% python3 -q
>>> import numpy as np
>>> from numpy import linalg as LA
>>> np.set_printoptions(suppress=True, linewidth=100)
>>> def rnd(a):
...     return np.round(a, 3) + 0
... 
>>> W0 = np.load("data.npy")
>>> rnd(W0)
array([[ 0.191, -0.191, -0.191,  0.191, -0.064, -0.064, -0.191],
       [-0.191,  0.191,  0.191, -0.191,  0.064,  0.064,  0.191],
       [-0.191,  0.191,  0.191, -0.191,  0.064,  0.064,  0.191],
       [ 0.191, -0.191, -0.191,  0.191, -0.064, -0.064, -0.191],
       [-0.064,  0.064,  0.064, -0.064,  0.021,  0.021,  0.064],
       [-0.064,  0.064,  0.064, -0.064,  0.021,  0.021,  0.064],
       [-0.191,  0.191,  0.191, -0.191,  0.064,  0.064,  0.191]])
>>> # row 2 repeats row 1
>>> rnd(LA.norm(W0) ** 2 / LA.norm(W0, 2) ** 2)
np.float64(1.0)
>>> rnd(LA.norm(W0, "nuc"))
np.float64(1.0)
>>> left, s, Vt = LA.svd(W0)
>>> np.argmax(s[:-1] / (s[1:] + 1e-6)) + 1
np.int64(1)
>>> other = left[:, :1] @ np.diag(s[:1]) @ Vt[:1]
>>> rnd(other)
array([[ 0.191, -0.191, -0.191,  0.191, -0.064, -0.064, -0.191],
       [-0.191,  0.191,  0.191, -0.191,  0.064,  0.064,  0.191],
       [-0.191,  0.191,  0.191, -0.191,  0.064,  0.064,  0.191],
       [ 0.191, -0.191, -0.191,  0.191, -0.064, -0.064, -0.191],
       [-0.064,  0.064,  0.064, -0.064,  0.021,  0.021,  0.064],
       [-0.064,  0.064,  0.064, -0.064,  0.021,  0.021,  0.064],
       [-0.191,  0.191,  0.191, -0.191,  0.064,  0.064,  0.191]])
>>> LA.matrix_rank(other)
np.int64(1)
>>> LA.matrix_rank(W0, rtol=0.05)
np.int64(1)
>>> rnd(LA.norm(W0 - other, 2)), rnd(s[1])
(np.float64(0.0), np.float64(0.0))
>>> rnd(np.abs(W0 - other).max())
np.float64(0.0)
>>> rnd(LA.norm(W0 - other) / LA.norm(W0))
np.float64(0.0)
>>> LA.lstsq(W0[:-1].T, W0[-1])[2]
np.int32(1)
>>> np.unique(W0.round(6), axis=0).shape
(3, 7)
>>> np.allclose(W0[:-1].T @ LA.lstsq(W0[:-1].T, W0[-1])[0], W0[-1])
True
>>> try:
...     LA.inv(W0)
... except LA.LinAlgError as e:
...     print("failed:", e)
... 
failed: Singular matrix
>>> r0 = np.array([1, 3, 0, 6, 1, 1, 3])
>>> r1 = np.array([3, 1, 2, -2, 2, -3])
>>> F = r0[:, None] + r1[None, :]
>>> F
array([[ 4,  2,  3, -1,  3, -2],
       [ 6,  4,  5,  1,  5,  0],
       [ 3,  1,  2, -2,  2, -3],
       [ 9,  7,  8,  4,  8,  3],
       [ 4,  2,  3, -1,  3, -2],
       [ 4,  2,  3, -1,  3, -2],
       [ 6,  4,  5,  1,  5,  0]])
>>> # rank 2
>>> left, s, Vt = LA.svd(F)
>>> np.argmax(s[:-1] / (s[1:] + 1e-6)) + 1
np.int64(2)
>>> other = left[:, :2] @ np.diag(s[:2]) @ Vt[:2]
>>> LA.matrix_rank(other)
np.int64(2)
>>> rnd(LA.norm(F - other, 2)), rnd(s[2])
(np.float64(0.0), np.float64(0.0))
>>> left, s, Vt = LA.svd(F)
>>> evecs = Vt[:(s > 1e-8).sum()]
>>> rng = np.random.default_rng(814602)
>>> x = F[2] + 4 * F[0] + rng.integers(2) * np.eye(6)[1]
>>> x
array([ 19.,   9.,  14.,  -6.,  14., -11.])
>>> rnd(np.diag(evecs.T @ evecs))
array([0.379, 0.175, 0.243, 0.379, 0.243, 0.582])
>>> LA.matrix_rank(np.vstack([F, x]))
np.int64(2)
>>> rnd(LA.norm(x - evecs.T @ evecs @ x))
np.float64(0.0)
>>> np.allclose(evecs.T @ evecs @ x, x)
True
>>> X = np.load("mat.npy")
>>> X
array([[0, 0, 1, 1, 1, 0],
       [0, 0, 0, 0, 0, 1],
       [1, 0, 0, 0, 1, 0],
       [1, 0, 0, 0, 1, 0],
       [1, 0, 1, 1, 0, 0],
       [0, 1, 0, 0, 0, 0]])
>>> # splits into 2 blocks
>>> z = rng.permutation(6)
>>> z
array([3, 4, 5, 0, 1, 2])
>>> other = X[z][:, z]
>>> np.allclose(other, X)
False
>>> rnd(LA.det(other)), rnd(LA.det(X[z]))
(np.float64(0.0), np.float64(0.0))
>>> np.diag(other)
array([0, 0, 0, 0, 0, 0])
>>> np.trace(other)
np.int64(0)
>>> other
array([[0, 1, 0, 1, 0, 0],
       [1, 0, 0, 1, 0, 1],
       [0, 0, 0, 0, 1, 0],
       [1, 1, 0, 0, 0, 1],
       [0, 0, 1, 0, 0, 0],
       [0, 1, 0, 1, 0, 0]])
>>> X.sum(axis=0)
array([3, 1, 2, 2, 3, 1])
>>> np.trace(X @ X @ X) // 6
np.int64(2)
>>> low = np.diag(X.sum(axis=1)) - X
>>> rnd(LA.eigvalsh(low))
array([0., 0., 2., 2., 4., 4.])
>>> (LA.eigvalsh(low) < 1e-8).sum()
np.int64(2)
>>> LA.matrix_rank(low)
np.int64(4)
>>> low @ np.ones(6)
array([0., 0., 0., 0., 0., 0.])
